$ python -q
>>> import numpy as np
>>> np.set_printoptions(precision=2, suppress=True, linewidth=160)
>>> X = np.loadtxt("x.csv", delimiter=",")
>>> X
array([[ 0.,  0.,  5.,  2.],
       [ 0., -1.,  0., -1.],
       [ 0.,  2., -3., -2.],
       [ 0., -3.,  0., -2.]])
>>> U, sig, Vt = np.linalg.svd(X)
>>> V = Vt[:(sig > 1e-8).sum()]
>>> rng = np.random.default_rng(5366)
>>> vec = X[2] + 5 * X[1] + rng.integers(2) * np.eye(4)[1]
>>> vec
array([ 0., -2., -3., -7.])
>>> np.round(V.T @ V, 2) + 0
array([[0., 0., 0., 0.],
       [0., 1., 0., 0.],
       [0., 0., 1., 0.],
       [0., 0., 0., 1.]])
>>> rank = np.linalg.matrix_rank(X)
>>> rank
np.int64(3)
>>> null = np.linalg.svd(X)[2][rank:].T
>>> null[:, 0] / null[np.abs(null[:, 0]).round(6).argmax(), 0]
array([1., 0., 0., 0.])
>>> null.shape
(4, 1)
>>> X @ null
array([[0.],
       [0.],
       [0.],
       [0.]])
>>> np.allclose(X @ null, 0)
True
>>> [int(np.linalg.matrix_rank(X[:i])) for i in range(1, len(X) + 1)]
[1, 2, 3, 3]
>>> [int(np.linalg.matrix_rank(np.delete(X, i, axis=0))) for i in range(4)]
[3, 3, 3, 3]
>>> np.linalg.matrix_rank(X.T @ X), np.linalg.matrix_rank(X @ X.T)
(np.int64(3), np.int64(3))
>>> null @ null.T
array([[1., 0., 0., 0.],
       [0., 0., 0., 0.],
       [0., 0., 0., 0.],
       [0., 0., 0., 0.]])
>>> mat = np.loadtxt("out8.csv", delimiter=",")
>>> mat
array([[-3.58,  1.22,  0.07,  3.27],
       [-3.66, -3.4 ,  0.13,  0.22],
       [-3.73, -0.88,  1.83, -2.64],
       [-0.6 ,  0.21, -4.52,  2.03],
       [ 1.38, -3.46, -1.22,  3.1 ],
       [ 2.97, -2.09,  3.39,  0.57],
       [ 3.13,  1.27, -3.69,  0.02],
       [-1.85,  2.14, -1.08,  3.98],
       [-1.35,  1.64,  1.63, -4.22],
       [-0.43,  3.95, -2.94, -0.77],
       [ 1.23, -3.29,  1.86,  3.04],
       [-0.56,  4.  ,  2.21,  1.96],
       [ 0.43, -1.67, -3.14,  3.48],
       [-3.47, -0.87,  3.41, -0.72],
       [ 3.31,  0.04, -3.08, -2.14],
       [-3.12,  2.98,  2.23,  1.21],
       [ 2.38, -1.45, -4.06, -0.88],
       [ 0.97, -1.94, -3.61,  2.7 ],
       [ 1.65, -3.46,  1.53, -2.82],
       [ 0.36, -1.05, -4.7 , -1.29],
       [ 2.75,  2.88, -2.21,  2.06],
       [ 0.99,  1.48, -4.67,  0.03],
       [-3.18, -3.36,  0.48,  1.83],
       [ 2.43, -1.6 ,  0.38,  4.05],
       [ 4.05, -2.49,  0.  , -1.55],
       [-1.55, -2.46,  1.85, -3.62]])
>>> G = np.cov(mat, rowvar=False)
>>> np.round(np.corrcoef(mat.T), 2) + 0
array([[ 1.  , -0.12, -0.37,  0.  ],
       [-0.12,  1.  , -0.16,  0.05],
       [-0.37, -0.16,  1.  , -0.14],
       [ 0.  ,  0.05, -0.14,  1.  ]])
>>> np.polyfit(mat[:, 3], mat[:, 1], 1)
array([ 0.05, -0.47])
>>> np.argsort(-mat.std(axis=0).round(6), kind="stable")
array([2, 0, 3, 1])
>>> np.argwhere(np.triu(np.abs(np.corrcoef(mat.T)) > 0.8, 1))
array([], shape=(0, 2), dtype=int64)
>>> cen = (mat - mat.mean(axis=0)) / mat.std(axis=0)
>>> cen.std(axis=0)
array([1., 1., 1., 1.])
>>> beta = np.linalg.lstsq(np.delete(cen, 3, axis=1), cen[:, 3])[0]
>>> round(float(1 - np.var(cen[:, 3] - np.delete(cen, 3, axis=1) @ beta)), 2)
0.02
>>> beta
array([-0.05,  0.02, -0.16])
>>> np.abs(beta).argmax()
np.int64(2)
>>> cen = mat - mat.mean(axis=0)
>>> U, sig, Vt = np.linalg.svd(cen, full_matrices=False)
>>> np.round(cen.mean(axis=0), 2) + 0
array([0., 0., 0., 0.])
>>> sig
array([15.34, 12.87, 11.8 ,  9.26])
>>> A2 = np.c_[mat[:, :1] @ np.array([[0]]), np.array([0, 1, 1, 2, -2, 2, 1, 1, 0, 2, 2, 1, 2, -2, 2, -1, 0, -1, -1, -2, 2, 1, 1, 0, -2, -2])]
>>> A2
array([[ 0.,  0.],
       [ 0.,  1.],
       [ 0.,  1.],
       [ 0.,  2.],
       [ 0., -2.],
       [ 0.,  2.],
       [ 0.,  1.],
       [ 0.,  1.],
       [ 0.,  0.],
       [ 0.,  2.],
       [ 0.,  2.],
       [ 0.,  1.],
       [ 0.,  2.],
       [ 0., -2.],
       [ 0.,  2.],
       [ 0., -1.],
       [ 0.,  0.],
       [ 0., -1.],
       [ 0., -1.],
       [ 0., -2.],
       [ 0.,  2.],
       [ 0.,  1.],
       [ 0.,  1.],
       [ 0.,  0.],
       [ 0., -2.],
       [ 0., -2.]])
>>> np.linalg.lstsq(mat, A2[:, 0])[0]
array([0., 0., 0., 0.])
>>> np.linalg.matrix_rank(np.c_[mat, A2])
np.int64(5)
>>> np.linalg.matrix_rank(A2)
np.int64(1)
>>> data = np.load("run2.npy")
>>> data
array([[ 1.62, -0.26, -0.55, -0.49],
       [-0.26,  4.18, -1.58,  0.56],
       [-0.55, -1.58,  1.19, -0.54],
       [-0.49,  0.56, -0.54,  1.01]])
>>> # rank 3
>>> data @ np.linalg.pinv(data) @ data
array([[ 1.62, -0.26, -0.55, -0.49],
       [-0.26,  4.18, -1.58,  0.56],
       [-0.55, -1.58,  1.19, -0.54],
       [-0.49,  0.56, -0.54,  1.01]])
>>> np.allclose(data[:-1].T @ np.linalg.lstsq(data[:-1].T, data[-1])[0], data[-1])
True
